$ python3 -q
>>> import numpy as np
>>> np.set_printoptions(suppress=True, linewidth=140)
>>> X = np.array([[27.0, 5.0, -35.0, 15.0, 10.0, 45.0, -10.0],
...     [5.0, 3.0, -7.0, 3.0, 2.0, 9.0, -2.0],
...     [-35.0, -7.0, 51.0, -21.0, -14.0, -63.0, 14.0],
...     [15.0, 3.0, -21.0, 11.0, 6.0, 27.0, -6.0],
...     [10.0, 2.0, -14.0, 6.0, 6.0, 18.0, -4.0],
...     [45.0, 9.0, -63.0, 27.0, 18.0, 83.0, -18.0],
...     [-10.0, -2.0, 14.0, -6.0, -4.0, -18.0, 6.0]])
>>> print(X[1] @ X[6])
-354.0
>>> print(np.round(np.linalg.norm(X, 1), 2), np.round(np.linalg.norm(X, np.inf), 2))
263.0 263.0
>>> print(np.round(np.linalg.norm(X, axis=0), 2))
[ 66.55  13.45  93.15  39.96  26.68 119.75  26.68]
>>> print(np.round(np.linalg.norm(X, "nuc"), 2))
187.0
>>> print(round(np.linalg.norm(X, 2), 2))
175.0
>>> print(np.round(np.linalg.norm(X[1], 1), 2), np.round(np.linalg.norm(X[1], np.inf), 2))
31.0 9.0
>>> print(np.linalg.norm(X, axis=1).argmax())
5
>>> print(np.round(np.linalg.norm(X, axis=1), 2))
[ 66.55  13.45  93.15  39.96  26.68 119.75  26.68]
>>> print(round(np.linalg.norm(X) ** 2 / np.linalg.norm(X, 2) ** 2, 2))
1.0
>>> vals, vecs = np.linalg.eigh(X)
>>> vec = np.array([0, 3, 3, 3, 2, 3, 2])
>>> print(vec @ X @ vec)
412.0
>>> print(np.abs(X).sum(axis=1).max(), round(np.abs(vals).max(), 2))
263.0 175.0
>>> print(np.round(vec @ X @ vec / (vec @ vec), 2), round(float(vals[0]), 2), round(vals[-1], 2))
9.36 2.0 175.0
>>> print(np.round(np.linalg.eigvalsh(X[1:, 1:]), 2))
[  2.   2.   2.   2.   2. 150.]
>>> print(np.round(vecs * np.abs(vals) @ vecs.T, 2))
[[ 27.   5. -35.  15.  10.  45. -10.]
 [  5.   3.  -7.   3.   2.   9.  -2.]
 [-35.  -7.  51. -21. -14. -63.  14.]
 [ 15.   3. -21.  11.   6.  27.  -6.]
 [ 10.   2. -14.   6.   6.  18.  -4.]
 [ 45.   9. -63.  27.  18.  83. -18.]
 [-10.  -2.  14.  -6.  -4. -18.   6.]]
